>>> import numpy as np
>>> np.set_printoptions(precision=3, suppress=True, linewidth=160, legacy="1.25")
>>> data = np.load("m.npy")
>>> print(data)
[[1.    0.9   0.81  0.729 0.656 0.59  0.531 0.478 0.43  0.387 0.349]
 [0.9   1.    0.9   0.81  0.729 0.656 0.59  0.531 0.478 0.43  0.387]
 [0.81  0.9   1.    0.9   0.81  0.729 0.656 0.59  0.531 0.478 0.43 ]
 [0.729 0.81  0.9   1.    0.9   0.81  0.729 0.656 0.59  0.531 0.478]
 [0.656 0.729 0.81  0.9   1.    0.9   0.81  0.729 0.656 0.59  0.531]
 [0.59  0.656 0.729 0.81  0.9   1.    0.9   0.81  0.729 0.656 0.59 ]
 [0.531 0.59  0.656 0.729 0.81  0.9   1.    0.9   0.81  0.729 0.656]
 [0.478 0.531 0.59  0.656 0.729 0.81  0.9   1.    0.9   0.81  0.729]
 [0.43  0.478 0.531 0.59  0.656 0.729 0.81  0.9   1.    0.9   0.81 ]
 [0.387 0.43  0.478 0.531 0.59  0.656 0.729 0.81  0.9   1.    0.9  ]
 [0.349 0.387 0.43  0.478 0.531 0.59  0.656 0.729 0.81  0.9   1.   ]]
>>> vec = np.ones(11)
>>> for _ in range(6):
...     vec = data @ vec
...     vec /= np.linalg.norm(vec)
...     print(round(vec @ data @ vec, 3))
... 
7.809
7.809
7.809
7.809
7.809
7.809
>>> print(np.round(np.linalg.eigvalsh(data)[-1], 3))
7.809
>>> print(vec)
[0.263 0.285 0.303 0.316 0.324 0.326 0.324 0.316 0.303 0.285 0.263]
>>> Q, V = np.linalg.qr(data[:, :10])[0], np.linalg.qr(data[:, 10:])[0]
>>> sig = np.linalg.svd(Q.T @ V, compute_uv=False)
>>> print(sig)
[0.998]
>>> print((sig > 0.9).sum())
1
>>> print(np.round(np.linalg.norm(Q @ Q.T - V @ V.T, 2), 3))
1.0
>>> f, v = data[3], data[9]
>>> print(round(float(f @ v), 3))
5.209
>>> print(np.round(f @ f, 3))
6.284
>>> p = (f @ v) / (f @ f) * f
>>> print(np.outer(f, v))
[[0.282 0.313 0.348 0.387 0.43  0.478 0.531 0.59  0.656 0.729 0.656]
 [0.313 0.348 0.387 0.43  0.478 0.531 0.59  0.656 0.729 0.81  0.729]
 [0.348 0.387 0.43  0.478 0.531 0.59  0.656 0.729 0.81  0.9   0.81 ]
 [0.387 0.43  0.478 0.531 0.59  0.656 0.729 0.81  0.9   1.    0.9  ]
 [0.348 0.387 0.43  0.478 0.531 0.59  0.656 0.729 0.81  0.9   0.81 ]
 [0.313 0.348 0.387 0.43  0.478 0.531 0.59  0.656 0.729 0.81  0.729]
 [0.282 0.313 0.348 0.387 0.43  0.478 0.531 0.59  0.656 0.729 0.656]
 [0.254 0.282 0.314 0.348 0.387 0.43  0.478 0.531 0.59  0.656 0.59 ]
 [0.228 0.254 0.282 0.313 0.348 0.387 0.43  0.478 0.531 0.59  0.531]
 [0.205 0.228 0.254 0.282 0.313 0.348 0.387 0.43  0.478 0.531 0.478]
 [0.185 0.206 0.228 0.254 0.282 0.314 0.348 0.387 0.43  0.478 0.43 ]]
>>> print(round(np.linalg.norm(f + v) ** 2 + np.linalg.norm(f - v) ** 2, 3))
23.43
>>> print(np.linalg.matrix_rank(np.outer(f, v)))
1
>>> print(round((v - p) @ f, 3))
0.0
>>> print(p)
[0.604 0.671 0.746 0.829 0.746 0.671 0.604 0.544 0.489 0.44  0.396]
>>> A = np.loadtxt("arr.csv", delimiter=",")
>>> print(A)
[[ -0.5   1.3  -1.7  -1.2   1.   -0.6]
 [  0.1   0.4   1.5  -0.5   1.2  -0.1]
 [  1.2  -0.7   0.8   0.7  -1.6   0.1]
 [ -1.3   1.3  -0.2   0.6  -0.5  -1.3]
 [ -1.3  -0.9   0.9  -0.1   1.    0.1]
 [ -0.5  -1.4   1.2   0.8  -0.2   0.3]
 [  0.    0.3  -1.    0.7  -0.5   1.3]
 [ -0.1  -0.4   0.8  -1.7  -1.3   0.6]
 [  0.8   2.1   0.8   0.5  -1.3   1.9]
 [  0.6  -1.2  -1.    0.3  -1.5   0.7]
 [  0.1  -0.5  -2.3  -0.5  -0.5   0.9]
 [  0.3  -0.4  -0.2  -0.3   0.7  -0.4]
 [  0.4  -0.2  -0.9  -0.1   1.5   0.8]
 [ -0.6   1.1  -0.7  -0.5   1.2   0.1]
 [  1.3  -0.2   0.6   0.5   0.8   0.7]
 [ -1.5  -1.   -2.1  -0.6  -0.8   0.2]
 [  0.3  -0.6  -0.3  -0.6  -0.2  -1. ]
 [ -0.9  -0.5  -1.3   1.3  -0.1   0.4]
 [ -0.2   1.1  -0.1  -0.2   0.5  -0.5]
 [  0.8   0.7   0.   -1.    0.3  -0.2]
 [ -0.8  -0.6   1.5  -1.6   1.2  -0.7]
 [  0.4  -0.9   1.1  -1.6   0.8   0.6]
 [ -1.8  -0.1  -0.1  -1.    1.    0. ]
 [ -0.4   2.2  -0.4  -0.5   1.2   1.4]
 [ -0.1  -1.6   1.    1.1  -0.5  -1.4]
 [  1.2   0.7   0.   -1.3   0.8  -0.4]
 [ -0.9   0.8  -0.7  -1.6  -2.1   0.9]
 [  0.4   0.1  -2.2   0.    1.3   0.4]
 [  0.3  -0.2   1.3   1.8  -1.6   1.3]
 [  1.4  -1.3  -0.5  -1.4   0.3  -1.1]
 [ -0.1  -0.5  -1.5   0.2  -0.6  -0.5]
 [  1.5  -1.   -0.5   0.   -0.1   0.8]
 [ -2.    2.  -26.  -44.    4.   28. ]
 [  0.3   0.2  -1.3  -0.6   0.6  -2.2]
 [  2.7   0.   -0.2  -0.3  -0.6  -1.4]
 [  0.9   0.3   0.2   2.2  -1.7   1.6]
 [  0.5   0.    0.2  -1.3  -1.1   1. ]
 [  1.7  -1.2  -0.4  -0.9   0.7  -1.4]
 [ -0.4  -2.4   1.4   0.2  -1.1   0.1]
 [  0.7  -0.7   1.1  -0.1  -0.6   0.3]]
>>> # row 32 dominates
>>> rng = np.random.default_rng(994773)
>>> M2 = A + rng.integers(-2, 3, (40, 1)) @ rng.integers(-2, 3, (1, 6))
>>> print(M2)
[[  1.5   0.3  -2.7  -0.2   0.    1.4]
 [  0.1   0.4   1.5  -0.5   1.2  -0.1]
 [  1.2  -0.7   0.8   0.7  -1.6   0.1]
 [  0.7   0.3  -1.2   1.6  -1.5   0.7]
 [ -5.3   1.1   2.9  -2.1   3.   -3.9]
 [  3.5  -3.4  -0.8   2.8  -2.2   4.3]
 [ -4.    2.3   1.   -1.3   1.5  -2.7]
 [  1.9  -1.4  -0.2  -0.7  -2.3   2.6]
 [ -1.2   3.1   1.8  -0.5  -0.3  -0.1]
 [ -3.4   0.8   1.   -1.7   0.5  -3.3]
 [ -1.9   0.5  -1.3  -1.5   0.5  -1.1]
 [  4.3  -2.4  -2.2   1.7  -1.3   3.6]
 [  0.4  -0.2  -0.9  -0.1   1.5   0.8]
 [ -2.6   2.1   0.3  -1.5   2.2  -1.9]
 [  5.3  -2.2  -1.4   2.5  -1.2   4.7]
 [ -3.5   0.   -1.1  -1.6   0.2  -1.8]
 [  4.3  -2.6  -2.3   1.4  -2.2   3. ]
 [ -2.9   0.5  -0.3   0.3   0.9  -1.6]
 [  1.8   0.1  -1.1   0.8  -0.5   1.5]
 [  2.8  -0.3  -1.    0.   -0.7   1.8]
 [ -2.8   0.4   2.5  -2.6   2.2  -2.7]
 [  0.4  -0.9   1.1  -1.6   0.8   0.6]
 [ -1.8  -0.1  -0.1  -1.    1.    0. ]
 [  1.6   1.2  -1.4   0.5   0.2   3.4]
 [ -2.1  -0.6   2.    0.1   0.5  -3.4]
 [ -2.8   2.7   2.   -3.3   2.8  -4.4]
 [  1.1  -0.2  -1.7  -0.6  -3.1   2.9]
 [ -1.6   1.1  -1.2  -1.    2.3  -1.6]
 [  2.3  -1.2   0.3   2.8  -2.6   3.3]
 [  1.4  -1.3  -0.5  -1.4   0.3  -1.1]
 [ -0.1  -0.5  -1.5   0.2  -0.6  -0.5]
 [ -0.5   0.    0.5  -1.    0.9  -1.2]
 [ -6.    4.  -24.  -46.    6.   24. ]
 [  4.3  -1.8  -3.3   1.4  -1.4   1.8]
 [  0.7   1.    0.8  -1.3   0.4  -3.4]
 [  0.9   0.3   0.2   2.2  -1.7   1.6]
 [  4.5  -2.   -1.8   0.7  -3.1   5. ]
 [  5.7  -3.2  -2.4   1.1  -1.3   2.6]
 [ -4.4  -0.4   3.4  -1.8   0.9  -3.9]
 [  0.7  -0.7   1.1  -0.1  -0.6   0.3]]
>>> print(np.abs(M2 - A).sum(axis=1))
[ 8.  0.  0.  8. 16. 16. 16.  8.  8. 16.  8. 16.  0.  8. 16.  8. 16.  8.  8.  8.  8.  0.  0.  8.  8. 16.  8.  8.  8.  0.  0.  8. 16. 16.  8.  0. 16. 16. 16.
  0.]
